$ ipython --no-banner

In [1]: import numpy as np

In [2]: np.set_printoptions(precision=3, suppress=True, linewidth=200, floatmode="fixed")

In [3]: A = np.load("run12.npy")

In [4]: A
Out[4]: 
array([[-1.601,  3.148,  1.779, -0.601],
       [-3.523, -0.836, -1.700, -0.026],
       [ 0.961,  2.296, -3.124,  0.219],
       [-0.320,  0.347,  0.433,  3.948]])

In [5]: round(A[:, 2] @ A[:, 0], 3)
Out[5]: np.float64(-0.0)

In [6]: np.linalg.svd(A, compute_uv=False)
Out[6]: array([4.000, 4.000, 4.000, 4.000])

In [7]: np.round(A @ A.T, 3) + 0
Out[7]: 
array([[16.000,  0.000,  0.000,  0.000],
       [ 0.000, 16.000,  0.000,  0.000],
       [ 0.000,  0.000, 16.000,  0.000],
       [ 0.000,  0.000,  0.000, 16.000]])

In [8]: C2 = A.T @ A

In [9]: print(np.linalg.matrix_rank(C2))
4

In [10]: print(np.diag(C2))
[16.000 16.000 16.000 16.000]

In [11]: np.linalg.svd(A, compute_uv=False) ** 2
Out[11]: array([16.000, 16.000, 16.000, 16.000])

In [12]: print(C2.round(3) + 0)
[[16.000  0.000  0.000  0.000]
 [ 0.000 16.000  0.000  0.000]
 [ 0.000  0.000 16.000  0.000]
 [ 0.000  0.000  0.000 16.000]]

In [13]: A2 = A / np.linalg.norm(A, axis=1, keepdims=True)

In [14]: C2 = A2 @ A2.T

In [15]: (np.abs(C2) > 0.9).astype(int)
Out[15]: 
array([[1, 0, 0, 0],
       [0, 1, 0, 0],
       [0, 0, 1, 0],
       [0, 0, 0, 1]])

In [16]: np.degrees(np.arccos(np.clip(C2[3, 1], -1, 1)))
Out[16]: np.float64(90.0)

In [17]: (C2 - 2 * np.eye(4)).round(6).argmax(axis=1)
Out[17]: array([1, 0, 0, 0])

In [18]: np.round(np.trace(A), 3)
Out[18]: np.float64(-1.613)

In [19]: print(round(float(np.abs(np.linalg.eigvals(A)).max()), 3))
4.0

In [20]: np.round(np.linalg.det(A), 3)
Out[20]: np.float64(-256.0)

In [21]: vec = np.array([3, 1, 3, -1])

In [22]: print((A @ vec).argmax())
0

In [23]: np.sign((A @ vec).round(6))
Out[23]: array([ 1.000, -1.000, -1.000, -1.000])

In [24]: A @ vec
Out[24]: array([  4.281, -16.479,  -4.413,  -3.263])

In [25]: E = np.load("arr.npy")

In [26]: print(E)
[[ 0  7  6  1]
 [-7  0  6 -5]
 [-6 -6  0  1]
 [-1  5 -1  0]]

In [27]: # skew, so no eigenvalue has a real part

In [28]: rng = np.random.default_rng(343559)

In [29]: idx = rng.permutation(4)

In [30]: idx
Out[30]: array([2, 1, 0, 3])

In [31]: A2 = E[idx][:, idx]

In [32]: np.trace(A2)
Out[32]: np.int64(0)

In [33]: print(np.allclose(A2, E))
False

In [34]: A2
Out[34]: 
array([[ 0, -6, -6,  1],
       [ 6,  0, -7, -5],
       [ 6,  7,  0,  1],
       [-1,  5, -1,  0]])

In [35]: np.sort(np.abs(np.linalg.eigvals(A2)))
Out[35]: array([ 3.712,  3.712, 11.586, 11.586])

In [36]: (E - E.T) / 2
Out[36]: 
array([[ 0.000,  7.000,  6.000,  1.000],
       [-7.000,  0.000,  6.000, -5.000],
       [-6.000, -6.000,  0.000,  1.000],
       [-1.000,  5.000, -1.000,  0.000]])

In [37]: E @ E
Out[37]: 
array([[ -86,  -31,   41,  -29],
       [ -31, -110,  -37,   -1],
       [  41,  -37,  -73,   24],
       [ -29,   -1,   24,  -27]])

In [38]: mat = np.loadtxt("layer12.csv", delimiter=",")

In [39]: mat
Out[39]: 
array([[ 0.966,  0.000,  0.000, -0.259],
       [ 0.000,  1.000,  0.000,  0.000],
       [ 0.000,  0.000,  1.000,  0.000],
       [ 0.259,  0.000,  0.000,  0.966]])

In [40]: vec = np.array([9, 5, 3, -2])

In [41]: a = np.maximum(mat @ vec, 0)

In [42]: mat.T @ a
Out[42]: array([ 9.000,  5.000,  3.000, -2.000])

In [43]: np.maximum(mat @ vec, 0) - np.maximum(-mat @ vec, 0)
Out[43]: array([9.211, 5.000, 3.000, 0.398])

In [44]: print(np.tanh(mat @ vec))
[1.000 1.000 0.995 0.378]

In [45]: M = np.loadtxt("data.csv", delimiter=",")

In [46]: M
Out[46]: 
array([[-3.976,  1.151,  0.142],
       [ 1.007, -0.771,  0.935],
       [ 7.541, -2.425,  0.210],
       [-5.018,  2.037, -0.660],
       [-3.477,  1.290, -0.354],
       [ 2.487, -1.464,  1.352],
       [ 2.546, -0.464, -0.585],
       [ 4.458, -2.145,  1.204],
       [-1.964,  0.599,  0.132],
       [ 2.440, -1.496,  1.279],
       [-4.005,  1.215,  0.251],
       [-0.546, -0.113,  0.422],
       [-5.979,  1.693,  0.396],
       [ 0.063,  0.027, -0.028],
       [ 0.495, -0.797,  1.414],
       [-2.023,  0.525,  0.165],
       [ 2.076, -0.645, -0.125],
       [-2.940,  0.382,  0.978],
       [ 0.476, -0.889,  1.459],
       [-7.088,  2.611, -0.466],
       [-4.443,  2.104, -1.184],
       [-4.475,  2.093, -1.194],
       [-8.969,  3.143, -0.464],
       [-1.574, -0.258,  1.465],
       [-1.561, -0.297,  1.488],
       [ 2.915, -0.364, -1.093],
       [ 9.037, -3.249,  0.624],
       [-0.556, -0.087,  0.517]])

In [47]: np.linalg.matrix_rank(M, rtol=0.1)
Out[47]: np.int64(2)

In [48]: np.linalg.cond(M) > 100
Out[48]: np.True_

In [49]: Ac = M - M.mean(axis=1)
Traceback (most recent call last):
  Cell In[49], line 1
    Ac = M - M.mean(axis=1)
ValueError: operands could not be broadcast together with shapes (28,3) (28,) 


In [50]: Ac = M - M.mean(axis=0)

In [51]: U, sv, vt = np.linalg.svd(Ac, full_matrices=False)

In [52]: np.linalg.matrix_rank(Ac)
Out[52]: np.int64(3)

In [53]: print(np.abs(vt[0]).argmax())
0

In [54]: round((sv ** 2).sum() ** 2 / (sv ** 4).sum(), 3)
Out[54]: np.float64(1.078)

In [55]: vt[0] * np.sign(vt[0, np.abs(vt[0]).argmax()])
Out[55]: array([ 0.937, -0.341,  0.075])

In [56]: A2 = M / np.sqrt((M ** 2).mean(axis=1, keepdims=True))

In [57]: np.linalg.matrix_rank(A2) == np.linalg.matrix_rank(M)
Out[57]: np.True_

In [58]: np.linalg.matrix_rank(M - M.mean(axis=1, keepdims=True))
Out[58]: np.int64(2)

In [59]: print(A2[27])
[-1.260 -0.197  1.172]

In [60]: Ac = (M - M.mean(axis=0)) / M.std(axis=0)

In [61]: print(np.argwhere(np.abs(Ac) > 2))
[[ 2  0]
 [26  0]
 [26  1]]

In [62]: c = np.linalg.lstsq(np.delete(Ac, 1, axis=1), Ac[:, 1])[0]

In [63]: c
Out[63]: array([-0.859, -0.292])

In [64]: np.round(1 - np.var(Ac[:, 1] - np.delete(Ac, 1, axis=1) @ c), 3)
Out[64]: np.float64(0.999)

In [65]: A2 = np.c_[M[:, :1] @ np.array([[1]]), np.array([3, 6, 5, 3, -7, -9, -2, 2, 1, 3, 2, 3, -8, -2, 4, 6, 2, -2, -5, -7, 6, -6, 2, -3, 5, 6, 3, 9])]

In [66]: A2
Out[66]: 
array([[-3.976,  3.000],
       [ 1.007,  6.000],
       [ 7.541,  5.000],
       [-5.018,  3.000],
       [-3.477, -7.000],
       [ 2.487, -9.000],
       [ 2.546, -2.000],
       [ 4.458,  2.000],
       [-1.964,  1.000],
       [ 2.440,  3.000],
       [-4.005,  2.000],
       [-0.546,  3.000],
       [-5.979, -8.000],
       [ 0.063, -2.000],
       [ 0.495,  4.000],
       [-2.023,  6.000],
       [ 2.076,  2.000],
       [-2.940, -2.000],
       [ 0.476, -5.000],
       [-7.088, -7.000],
       [-4.443,  6.000],
       [-4.475, -6.000],
       [-8.969,  2.000],
       [-1.574, -3.000],
       [-1.561,  5.000],
       [ 2.915,  6.000],
       [ 9.037,  3.000],
       [-0.556,  9.000]])

In [67]: np.round(np.linalg.lstsq(M, A2[:, 0])[0], 3) + 0
Out[67]: array([1.000, 0.000, 0.000])

In [68]: m1 = np.loadtxt("x.csv", delimiter=",")

In [69]: print(m1)
[[-6.980  8.000  2.000 -7.000  6.000]
 [-9.000 -5.980  7.000 -9.000  8.000]
 [ 3.000 -7.000 -0.980 -2.000  2.000]
 [-7.000 -2.000 -8.000 -7.980  0.000]
 [-7.000  8.000  2.000 -7.000  6.020]]

In [70]: A2 = np.array([[1, 0], [1, 1]])

In [71]: cent = np.kron(A2, m1)

In [72]: print(round(np.linalg.norm(cent, 2), 3), round(float(np.linalg.norm(A2, 2) * np.linalg.norm(m1, 2)), 3))
39.846 39.846

In [73]: cent
Out[73]: 
array([[-6.980,  8.000,  2.000, -7.000,  6.000, -0.000,  0.000,  0.000, -0.000,  0.000],
       [-9.000, -5.980,  7.000, -9.000,  8.000, -0.000, -0.000,  0.000, -0.000,  0.000],
       [ 3.000, -7.000, -0.980, -2.000,  2.000,  0.000, -0.000, -0.000, -0.000,  0.000],
       [-7.000, -2.000, -8.000, -7.980,  0.000, -0.000, -0.000, -0.000, -0.000,  0.000],
       [-7.000,  8.000,  2.000, -7.000,  6.020, -0.000,  0.000,  0.000, -0.000,  0.000],
       [-6.980,  8.000,  2.000, -7.000,  6.000, -6.980,  8.000,  2.000, -7.000,  6.000],
       [-9.000, -5.980,  7.000, -9.000,  8.000, -9.000, -5.980,  7.000, -9.000,  8.000],
       [ 3.000, -7.000, -0.980, -2.000,  2.000,  3.000, -7.000, -0.980, -2.000,  2.000],
       [-7.000, -2.000, -8.000, -7.980,  0.000, -7.000, -2.000, -8.000, -7.980,  0.000],
       [-7.000,  8.000,  2.000, -7.000,  6.020, -7.000,  8.000,  2.000, -7.000,  6.020]])

In [74]: cent.shape
Out[74]: (10, 10)

In [75]: vec = np.array([-1, -1, 1, -1, 2])

In [76]: m1 @ vec
Out[76]: array([19.980, 46.980,  9.020,  8.980, 20.040])

In [77]: np.einsum("ij,j->i", m1, vec)
Out[77]: array([19.980, 46.980,  9.020,  8.980, 20.040])

In [78]: m1 @ (2 * vec)
Out[78]: array([39.960, 93.960, 18.040, 17.960, 40.080])

In [79]: m1 @ np.eye(5)[4]
Out[79]: array([6.000, 8.000, 2.000, 0.000, 6.020])

In [80]: print((m1 @ vec).argmax())
1

In [81]: np.round(np.einsum("ij,ji->", m1, m1), 3)
Out[81]: np.float64(173.362)

In [82]: np.kron(np.eye(2, dtype=int), m1)
Out[82]: 
array([[-6.980,  8.000,  2.000, -7.000,  6.000, -0.000,  0.000,  0.000, -0.000,  0.000],
       [-9.000, -5.980,  7.000, -9.000,  8.000, -0.000, -0.000,  0.000, -0.000,  0.000],
       [ 3.000, -7.000, -0.980, -2.000,  2.000,  0.000, -0.000, -0.000, -0.000,  0.000],
       [-7.000, -2.000, -8.000, -7.980,  0.000, -0.000, -0.000, -0.000, -0.000,  0.000],
       [-7.000,  8.000,  2.000, -7.000,  6.020, -0.000,  0.000,  0.000, -0.000,  0.000],
       [-0.000,  0.000,  0.000, -0.000,  0.000, -6.980,  8.000,  2.000, -7.000,  6.000],
       [-0.000, -0.000,  0.000, -0.000,  0.000, -9.000, -5.980,  7.000, -9.000,  8.000],
       [ 0.000, -0.000, -0.000, -0.000,  0.000,  3.000, -7.000, -0.980, -2.000,  2.000],
       [-0.000, -0.000, -0.000, -0.000,  0.000, -7.000, -2.000, -8.000, -7.980,  0.000],
       [-0.000,  0.000,  0.000, -0.000,  0.000, -7.000,  8.000,  2.000, -7.000,  6.020]])

In [83]: np.poly(m1)
Out[83]: array([     1.000,     15.900,     39.724,   -626.422, -10577.991,    211.810])

In [84]: np.linalg.eigvals(m1)
Out[84]: array([-13.769+0.000j,  -5.150+8.237j,  -5.150-8.237j,   0.020+0.000j,   8.150+0.000j])

In [85]: T = np.stack([m1, 2 * m1, m1[::-1]])

In [86]: np.linalg.norm(T, axis=(1, 2))
Out[86]: array([31.022, 62.044, 31.022])

In [87]: np.linalg.det(T)
Out[87]: array([ -211.810, -6777.922,  -211.810])

In [88]: print((T @ m1.T).shape)
(3, 5, 5)

In [89]: U, sv, vt = np.linalg.svd(m1)

In [90]: sv
Out[90]: array([24.626, 14.350, 11.577,  3.993,  0.013])

In [91]: A2 = U[:, :4] @ np.diag(sv[:4]) @ vt[:4]

In [92]: np.linalg.matrix_rank(A2)
Out[92]: np.int64(4)

In [93]: round(np.linalg.norm(m1 - A2, 2), 3), round(float(sv[4]), 3)
Out[93]: (np.float64(0.013), 0.013)

In [94]: A2.round(3) + 0
Out[94]: 
array([[-6.983,  7.999,  1.997, -6.994,  6.006],
       [-9.000, -5.980,  7.000, -9.000,  8.000],
       [ 3.000, -7.000, -0.980, -2.000,  2.000],
       [-7.000, -2.000, -8.000, -7.980,  0.000],
       [-6.997,  8.001,  2.003, -7.006,  6.014]])
